$ ipython --no-banner

In [1]: import numpy as np

In [2]: from numpy import linalg as LA

In [3]: np.set_printoptions(precision=2, suppress=True, linewidth=200, legacy="1.25")

In [4]: W0 = np.load("x.npy")

In [5]: W0
Out[5]: 
array([[-0.55,  0.83],
       [ 0.83,  0.55]])

In [6]: [round(float(LA.det(W0[:i, :i])), 2) + 0 for i in range(1, 3)]
Out[6]: [-0.55, -1.0]

In [7]: O, evecs = LA.qr(W0[:, :1])[0], LA.qr(W0[:, 1:])[0]

In [8]: sv = LA.svd(O.T @ evecs, compute_uv=False)

In [9]: sv.round(2) + 0
Out[9]: array([0.])

In [10]: rng = np.random.default_rng(3427)

In [11]: lab = rng.permutation(2)

In [12]: Y = W0[:, lab] * rng.choice([-1, 1], 2)

In [13]: Y
Out[13]: 
array([[ 0.55, -0.83],
       [-0.83, -0.55]])

In [14]: left, _, vt = LA.svd(W0.T @ Y)

In [15]: np.round(left @ vt, 2) + 0
Out[15]: 
array([[-1.,  0.],
       [ 0., -1.]])

In [16]: np.round(LA.lstsq(W0, Y)[0], 2) + 0
Out[16]: 
array([[-1.,  0.],
       [ 0., -1.]])

In [17]: lab
Out[17]: array([0, 1])

In [18]: Y = LA.inv(W0)

In [19]: LA.det(W0) * Y
Out[19]: 
array([[ 0.55, -0.83],
       [-0.83, -0.55]])

In [20]: (np.abs(Y) > 1e-9).astype(int)
Out[20]: 
array([[1, 1],
       [1, 1]])

In [21]: LA.inv(Y)
Out[21]: 
array([[-0.55,  0.83],
       [ 0.83,  0.55]])

In [22]: np.round(LA.cond(W0), 2)
Out[22]: 1.0

In [23]: np.round(W0 @ Y, 2) + 0
Out[23]: 
array([[1., 0.],
       [0., 1.]])

In [24]: J = np.load("arr.npy")

In [25]: J
Out[25]: 
array([[ 0,  2,  0,  2,  3],
       [ 2,  0,  2,  3,  3],
       [ 1,  4,  4,  2,  0],
       [-2,  2, -2, -1,  0]])

In [26]: rk = LA.matrix_rank(J)

In [27]: rk
Out[27]: 3

In [28]: null = LA.svd(J)[2][rk:].T

In [29]: [int(LA.matrix_rank(J[:, :j + 1])) for j in range(5)]
Out[29]: [1, 2, 3, 3, 3]

In [30]: [int(LA.matrix_rank(np.delete(J, i, axis=0))) for i in range(4)]
Out[30]: [3, 3, 2, 3]

In [31]: [int(LA.matrix_rank(J[:i])) for i in range(1, len(J) + 1)]
Out[31]: [1, 2, 3, 3]

In [32]: np.allclose(J @ null, 0)
Out[32]: True

In [33]: null.shape
Out[33]: (5, 2)

In [34]: np.argsort(-LA.norm(J, axis=0).round(6), kind="stable")[:3]
Out[34]: array([1, 2, 3])

In [35]: round(float(LA.norm(J, 2) / LA.norm(J)), 2)
Out[35]: 0.79

In [36]: LA.matrix_rank(J, rtol=0.1)
Out[36]: 3

In [37]: th = np.radians(135)

In [38]: r_ = np.eye(5)

In [39]: r_[2, 2] = r_[4, 4] = np.cos(th)

In [40]: r_[2, 4], r_[4, 2] = -np.sin(th), np.sin(th)

In [41]: r_
Out[41]: 
array([[ 1.  ,  0.  ,  0.  ,  0.  ,  0.  ],
       [ 0.  ,  1.  ,  0.  ,  0.  ,  0.  ],
       [ 0.  ,  0.  , -0.71,  0.  , -0.71],
       [ 0.  ,  0.  ,  0.  ,  1.  ,  0.  ],
       [ 0.  ,  0.  ,  0.71,  0.  , -0.71]])

In [42]: Y = J @ r_.T

In [43]: np.abs(Y - J).max(axis=0)
Out[43]: array([0.  , 0.  , 6.83, 0.  , 5.12])

In [44]: Y
Out[44]: 
array([[ 0.  ,  2.  , -2.12,  2.  , -2.12],
       [ 2.  ,  0.  , -3.54,  3.  , -0.71],
       [ 1.  ,  4.  , -2.83,  2.  ,  2.83],
       [-2.  ,  2.  ,  1.41, -1.  , -1.41]])

In [45]: left, sv, vt = LA.svd(J)

In [46]: np.argmax(sv[:-1] / (sv[1:] + 1e-6)) + 1
Out[46]: 3

In [47]: Y = left[:, :3] @ np.diag(sv[:3]) @ vt[:3]

In [48]: LA.matrix_rank(J, rtol=0.05)
Out[48]: 3

In [49]: np.round(np.abs(J - Y).max(), 2)
Out[49]: 0.0

In [50]: f, g = J[1], J[0]

In [51]: f @ g
Out[51]: 15

In [52]: f @ f
Out[52]: 26

In [53]: p = (f @ g) / (f @ f) * f

In [54]: np.outer(f, g)
Out[54]: 
array([[0, 4, 0, 4, 6],
       [0, 0, 0, 0, 0],
       [0, 4, 0, 4, 6],
       [0, 6, 0, 6, 9],
       [0, 6, 0, 6, 9]])

In [55]: g - p
Out[55]: array([-1.15,  2.  , -1.15,  0.27,  1.27])

In [56]: p
Out[56]: array([1.15, 0.  , 1.15, 1.73, 1.73])

In [57]: LA.matrix_rank(np.outer(f, g))
Out[57]: 1

In [58]: E = np.loadtxt("data.csv", delimiter=",")

In [59]: E
Out[59]: 
array([[ 39.21, -38.92, -19.83, -16.12],
       [ 40.83, -41.8 , -20.6 , -15.22],
       [ 40.44, -38.24, -21.12, -13.82],
       [ 39.06, -40.36, -20.24, -15.06],
       [ 40.73, -41.71, -20.41, -15.43],
       [ 39.41, -38.92, -19.98, -15.51],
       [ 38.27, -38.91, -21.09, -15.28],
       [ 38.32, -40.09, -17.79, -16.86],
       [ 40.59, -39.02, -19.38, -14.44],
       [ 39.93, -40.75, -20.03, -14.62],
       [ 41.1 , -40.02, -20.8 , -15.29],
       [ 39.92, -41.22, -19.64, -15.92],
       [ 39.06, -40.81, -19.76, -14.17],
       [ 38.73, -39.13, -19.18, -14.89],
       [ 40.23, -38.97, -20.01, -17.43],
       [ 41.38, -39.8 , -20.95, -13.67],
       [ 40.58, -39.07, -20.32, -14.82],
       [ 39.32, -39.78, -20.42, -14.64],
       [ 37.54, -38.85, -19.5 , -17.61],
       [ 40.2 , -40.36, -20.72, -15.54],
       [ 40.93, -40.16, -18.56, -14.06],
       [ 38.11, -38.65, -19.03, -15.55],
       [ 39.82, -39.89, -20.35, -14.03]])

In [60]: vec = np.array([2, 3, -1, -2])

In [61]: LA.norm(E @ vec) <= LA.norm(E, 2) * LA.norm(vec) + 1e-9
Out[61]: True

In [62]: vec @ E
Traceback (most recent call last):
  Cell In[62], line 1
    vec @ E
ValueError: matmul: Input operand 1 has a mismatch in its core dimension 0, with gufunc signature (n?,k),(k,m?)->(n?,m?) (size 23 is different from 4)


In [63]: Ac = E - E.mean(axis=0)

In [64]: left, sv, vt = LA.svd(Ac, full_matrices=False)

In [65]: np.abs(left[:, 0]).argmax()
Out[65]: 18

In [66]: np.round((sv ** 2).sum() ** 2 / (sv ** 4).sum(), 2)
Out[66]: 2.92

In [67]: np.abs(vt[0]).argmax()
Out[67]: 0

In [68]: LA.matrix_rank(Ac)
Out[68]: 4

In [69]: np.round(Ac.mean(axis=0), 2) + 0
Out[69]: array([0., 0., 0., 0.])

In [70]: np.abs(vt[-1])
Out[70]: array([0.64, 0.34, 0.67, 0.16])

In [71]: sv ** 2 / (sv ** 2).sum()
Out[71]: array([0.5 , 0.25, 0.15, 0.11])

In [72]: feats = np.array([[1, 2, -3], [-3, 1, 2], [2, -3, 1]])

In [73]: Y = feats[0, 0] * feats[1:] - np.outer(feats[1:, 0], feats[0])

In [74]: Y
Out[74]: 
array([[ 0,  7, -7],
       [ 0, -7,  7]])

In [75]: np.flatnonzero(~Y.round(6).any(axis=1))
Out[75]: array([], dtype=int64)

In [76]: left, sv, vt = LA.svd(Y, full_matrices=False)

In [77]: np.round(np.abs(vt[0]), 2) + 0
Out[77]: array([0.  , 0.71, 0.71])

In [78]: (sv > 1e-8).sum()
Out[78]: 1

In [79]: sv.round(2) + 0
Out[79]: array([14.,  0.])

In [80]: np.cumsum(sv ** 2) / np.sum(sv ** 2)
Out[80]: array([1., 1.])
